% ipython --no-banner

In [1]: import numpy as np

In [2]: from numpy import linalg as LA

In [3]: np.set_printoptions(precision=2, suppress=True, linewidth=120)

In [4]: X = np.array([[0, 0], [18, 24], [0, 0], [12, 16]])

In [5]: w1 = np.array([[-8, -3, -4, 3], [9, -1, 7, -7]])

In [6]: c = np.array([1, 3, -3, -2])

In [7]: H = np.maximum(X @ w1 + c, 0)

In [8]: print((H > 0).astype(int))
[[1 1 0 0]
 [1 0 1 0]
 [1 1 0 0]
 [1 0 1 0]]

In [9]: cent = np.array([[-1, 0, -1], [0, -1, 2], [2, 2, -1], [1, 0, 2]])

In [10]: w1 @ cent
Out[10]: 
array([[  3,  -5,  12],
       [ -2,  15, -32]])

In [11]: left, sig, vt = LA.svd(X)

In [12]: evecs = vt[:(sig > 1e-8).sum()]

In [13]: rng = np.random.default_rng(161)

In [14]: x = X[3] + 3 * X[1] + rng.integers(2) * np.eye(2)[0]

In [15]: x
Out[15]: array([67., 88.])

In [16]: evecs.T @ evecs
Out[16]: 
array([[0.36, 0.48],
       [0.48, 0.64]])

In [17]: LA.matrix_rank(np.vstack([X, x]))
Out[17]: np.int64(2)

In [18]: np.round(LA.norm(x - evecs.T @ evecs @ x), 2)
Out[18]: np.float64(0.8)

In [19]: left, sig, vt = LA.svd(X)

In [20]: print(np.argmax(sig[:-1] / (sig[1:] + 1e-6)) + 1)
1

In [21]: Y = left[:, :1] @ np.diag(sig[:1]) @ vt[:1]

In [22]: LA.matrix_rank(Y)
Out[22]: np.int64(1)

In [23]: print(round(float(np.abs(X - Y).max()), 2))
0.0

In [24]: Y.round(2) + 0
Out[24]: 
array([[ 0.,  0.],
       [18., 24.],
       [ 0.,  0.],
       [12., 16.]])

In [25]: np.round(LA.norm(X - Y) / LA.norm(X), 2)
Out[25]: np.float64(0.0)

In [26]: gram = X.T @ X

In [27]: LA.matrix_rank(gram)
Out[27]: np.int64(1)

In [28]: (X @ X.T).shape
Out[28]: (4, 4)

In [29]: np.allclose(gram, gram.T)
Out[29]: True

In [30]: np.diag(gram)
Out[30]: array([468, 832])

In [31]: E = np.loadtxt("a.csv", delimiter=",")

In [32]: E
Out[32]: 
array([[-1.8, -1.3,  2.3,  1.3],
       [ 0.4, -0.5,  0.7, -0.7],
       [ 0.1,  0.4,  0.3,  2.3]])

In [33]: theta = np.radians(180)

In [34]: Rm = np.eye(4)

In [35]: Rm[0, 0] = Rm[2, 2] = np.cos(theta)

In [36]: Rm[0, 2], Rm[2, 0] = -np.sin(theta), np.sin(theta)

In [37]: Rm.round(2) + 0
Out[37]: 
array([[-1.,  0.,  0.,  0.],
       [ 0.,  1.,  0.,  0.],
       [ 0.,  0., -1.,  0.],
       [ 0.,  0.,  0.,  1.]])

In [38]: Y = E @ Rm.T

In [39]: round(float(LA.det(Rm)), 2), np.trace(Rm)
Out[39]: (1.0, np.float64(0.0))

In [40]: np.allclose(E @ E.T, Y @ Y.T)
Out[40]: True

In [41]: print(Y)
[[ 1.8 -1.3 -2.3  1.3]
 [-0.4 -0.5 -0.7 -0.7]
 [-0.1  0.4 -0.3  2.3]]
